$ ipython --no-banner

In [1]: import numpy as np

In [2]: import numpy.linalg as la

In [3]: np.set_printoptions(precision=2, suppress=True, linewidth=160)

In [4]: F = np.loadtxt("x.csv", delimiter=",")

In [5]: F
Out[5]: 
array([[-5., -3., -2.],
       [ 0.,  2., -5.],
       [ 0.,  0., -1.]])

In [6]: u = np.array([3, 1, 3])

In [7]: B = F + np.outer(u, np.eye(3)[1])

In [8]: la.matrix_rank(B - F)
Out[8]: np.int64(1)

In [9]: round(la.det(B) / la.det(F), 2), np.round(1 + la.solve(F, u)[1], 2)
Out[9]: (np.float64(-6.0), np.float64(-6.0))

In [10]: B
Out[10]: 
array([[-5.,  0., -2.],
       [ 0.,  3., -5.],
       [ 0.,  3., -1.]])

In [11]: la.matrix_rank(la.inv(B) - la.inv(F), tol=1e-8)
Out[11]: np.int64(1)

In [12]: rng = np.random.default_rng(7959)

In [13]: labels = rng.permutation(3)

In [14]: labels
Out[14]: array([2, 1, 0])

In [15]: B = F[labels][:, labels]

In [16]: np.allclose(B, F)
Out[16]: False

In [17]: np.sort(np.abs(la.eigvals(B)))
Out[17]: array([1., 2., 5.])

In [18]: B
Out[18]: 
array([[-1.,  0.,  0.],
       [-5.,  2.,  0.],
       [-2., -3., -5.]])

In [19]: np.trace(B)
Out[19]: np.float64(-4.0)

In [20]: np.diag(B)
Out[20]: array([-1.,  2., -5.])

In [21]: B = F / la.norm(F, axis=1, keepdims=True)

In [22]: C2 = B @ B.T

In [23]: C2[1]
Out[23]: array([0.12, 1.  , 0.93])

In [24]: la.norm(B, axis=1)
Out[24]: array([1., 1., 1.])

In [25]: C2
Out[25]: 
array([[1.  , 0.12, 0.32],
       [0.12, 1.  , 0.93],
       [0.32, 0.93, 1.  ]])

In [26]: (np.abs(C2) > 0.9).astype(int)
Out[26]: 
array([[1, 0, 0],
       [0, 1, 1],
       [0, 1, 1]])

In [27]: K = np.load("run8.npy")

In [28]: K
Out[28]: 
array([[ 0.66, -0.11, -0.34,  0.34,  0.57],
       [-0.11,  0.96, -0.11,  0.11,  0.19],
       [-0.34, -0.11,  0.66,  0.34,  0.57],
       [ 0.34,  0.11,  0.34,  0.66, -0.57],
       [ 0.57,  0.19,  0.57, -0.57,  0.06]])

In [29]: # orthonormal columns

In [30]: u = np.array([1, -1, -6, 6, 6])

In [31]: B = K + np.outer(u, np.eye(5)[2])

In [32]: la.matrix_rank(la.inv(B) - la.inv(K), tol=1e-8)
Out[32]: np.int64(1)

In [33]: la.matrix_rank(B - K)
Out[33]: np.int64(1)

In [34]: labels = rng.permutation(5)

In [35]: labels
Out[35]: array([3, 4, 0, 2, 1])

In [36]: B = K[labels][:, labels]

In [37]: B
Out[37]: 
array([[ 0.66, -0.57,  0.34,  0.34,  0.11],
       [-0.57,  0.06,  0.57,  0.57,  0.19],
       [ 0.34,  0.57,  0.66, -0.34, -0.11],
       [ 0.34,  0.57, -0.34,  0.66, -0.11],
       [ 0.11,  0.19, -0.11, -0.11,  0.96]])

In [38]: np.round(np.trace(B), 2)
Out[38]: np.float64(3.0)

In [39]: np.allclose(B, K)
Out[39]: False

In [40]: vec = np.array([-1, 1, -2, -3, -3])

In [41]: round(la.norm(vec), 2), round(la.norm(K @ vec), 2)
Out[41]: (np.float64(4.9), np.float64(4.9))

In [42]: [p for p in range(1, 25) if np.allclose(la.matrix_power(K, p), np.eye(5))]
Out[42]: [2, 4, 6, 8, 10, 12, 14, 16, 18, 20, 22, 24]

In [43]: round(float(la.det(K)), 2)
Out[43]: -1.0

In [44]: 5 - la.matrix_rank(K - np.eye(5), tol=1e-8)
Out[44]: np.int64(4)

In [45]: np.abs(la.eigvals(K))
Out[45]: array([1., 1., 1., 1., 1.])

In [46]: theta = np.radians(30)

In [47]: Rm = np.eye(5)

In [48]: Rm[2, 2] = Rm[3, 3] = np.cos(theta)

In [49]: Rm[2, 3], Rm[3, 2] = -np.sin(theta), np.sin(theta)

In [50]: Rm
Out[50]: 
array([[ 1.  ,  0.  ,  0.  ,  0.  ,  0.  ],
       [ 0.  ,  1.  ,  0.  ,  0.  ,  0.  ],
       [ 0.  ,  0.  ,  0.87, -0.5 ,  0.  ],
       [ 0.  ,  0.  ,  0.5 ,  0.87,  0.  ],
       [ 0.  ,  0.  ,  0.  ,  0.  ,  1.  ]])

In [51]: B = K @ Rm.T

In [52]: np.allclose(K @ K.T, B @ B.T)
Out[52]: True

In [53]: B = Rm / la.norm(Rm, axis=1, keepdims=True)

In [54]: C2 = B @ B.T

In [55]: C2[0]
Out[55]: array([1., 0., 0., 0., 0.])

In [56]: np.degrees(np.arccos(np.clip(C2[0, 2], -1, 1)))
Out[56]: np.float64(90.0)

In [57]: (C2 - 2 * np.eye(5)).round(6).argmax(axis=1)
Out[57]: array([1, 0, 0, 0, 0])

In [58]: la.norm(B, axis=1)
Out[58]: array([1., 1., 1., 1., 1.])

In [59]: (np.abs(C2) > 0.9).astype(int)
Out[59]: 
array([[1, 0, 0, 0, 0],
       [0, 1, 0, 0, 0],
       [0, 0, 1, 0, 0],
       [0, 0, 0, 1, 0],
       [0, 0, 0, 0, 1]])

In [60]: X = np.tanh(np.array([[1.3, -0.6, 1.3],
    ...:     [-0.2, -1.1, -1.9],
    ...:     [-0.9, 0.3, 0.0],
    ...:     [0.0, -0.7, 0.1],
    ...:     [1.8, 0.7, 0.8],
    ...:     [0.5, 0.4, -2.5],
    ...:     [-0.4, -1.6, 0.3],
    ...:     [0.6, -0.9, -0.6],
    ...:     [-1.0, 1.3, 0.1],
    ...:     [1.1, -1.3, 1.3],
    ...:     [0.6, -0.1, -0.7],
    ...:     [0.4, 0.3, -0.4],
    ...:     [0.7, -0.5, 0.6],
    ...:     [-1.2, 2.3, -0.5],
    ...:     [0.4, 0.4, 0.8],
    ...:     [-0.7, 0.0, 0.4]]) @ np.array([[-1.8, -1.9, 0.1, 0.2],
    ...:     [-0.2, -0.3, -0.6, 1.3],
    ...:     [0.8, 1.5, -0.6, 0.5]]))

In [61]: X
Out[61]: 
array([[-0.83, -0.33, -0.28,  0.13],
       [-0.74, -0.97,  0.94, -0.98],
       [ 0.92,  0.92, -0.26,  0.21],
       [ 0.22,  0.35,  0.35, -0.7 ],
       [-0.99, -0.98, -0.62,  0.93],
       [-0.99, -1.  ,  0.86, -0.56],
       [ 0.86,  0.93,  0.63, -0.96],
       [-0.88, -0.94,  0.74, -0.87],
       [ 0.92,  0.93, -0.74,  0.91],
       [-0.59,  0.24,  0.11, -0.68],
       [-0.92, -0.97,  0.49, -0.35],
       [-0.8 , -0.9 ,  0.1 ,  0.26],
       [-0.59, -0.27,  0.01, -0.21],
       [ 0.86,  0.69, -0.83,  0.99],
       [-0.16,  0.31, -0.59,  0.76],
       [ 0.92,  0.96, -0.3 ,  0.06]])

In [62]: labels = X[:, 1] > np.median(X[:, 1])

In [63]: u = X[labels].mean(axis=0) - X[~labels].mean(axis=0)

In [64]: ((X - X.mean(axis=0)) @ u > 0).astype(int)
Out[64]: array([0, 0, 1, 1, 0, 0, 1, 0, 1, 0, 0, 0, 0, 1, 1, 1])

In [65]: labels.astype(int)
Out[65]: array([0, 0, 1, 1, 0, 0, 1, 0, 1, 1, 0, 0, 0, 1, 1, 1])

In [66]: np.argsort(-np.abs(u).round(6), kind="stable")
Out[66]: array([1, 0, 2, 3])

In [67]: dist = la.norm(X[:, None] - X[None], axis=-1)

In [68]: (dist + 1e9 * np.eye(16)).round(6).argmin(axis=1)
Out[68]: array([12,  7, 15,  9, 11,  7,  3,  1, 13, 12,  5,  0,  0,  8, 13,  2])

In [69]: dist[:5, :5]
Out[69]: 
array([[0.  , 1.78, 2.15, 1.62, 1.1 ],
       [1.78, 0.  , 3.03, 1.76, 2.48],
       [2.15, 3.03, 0.  , 1.42, 2.82],
       [1.62, 1.76, 1.42, 0.  , 2.61],
       [1.1 , 2.48, 2.82, 2.61, 0.  ]])

In [70]: la.norm(X, axis=1)
Out[70]: array([0.94, 1.83, 1.34, 0.88, 1.79, 1.75, 1.71, 1.73, 1.76, 0.94, 1.47, 1.23, 0.68, 1.7 , 1.03, 1.36])

In [71]: dist[10].round(6).argsort(kind="stable")[:4]
Out[71]: array([10,  5,  7, 11])

In [72]: la.matrix_rank(dist ** 2)
Out[72]: np.int64(6)

In [73]: dist[10]
Out[73]: array([1.12, 0.81, 2.8 , 1.79, 1.69, 0.43, 2.69, 0.59, 3.18, 1.36, 0.  , 0.74, 0.92, 3.08, 2.15, 2.82])

In [74]: dist.mean(axis=1).argmax()
Out[74]: np.int64(6)

In [75]: la.norm(X - X.mean(axis=0), axis=1)
Out[75]: array([0.8 , 1.67, 1.53, 0.9 , 1.71, 1.57, 1.79, 1.56, 1.94, 0.8 , 1.29, 1.09, 0.49, 1.87, 1.11, 1.54])
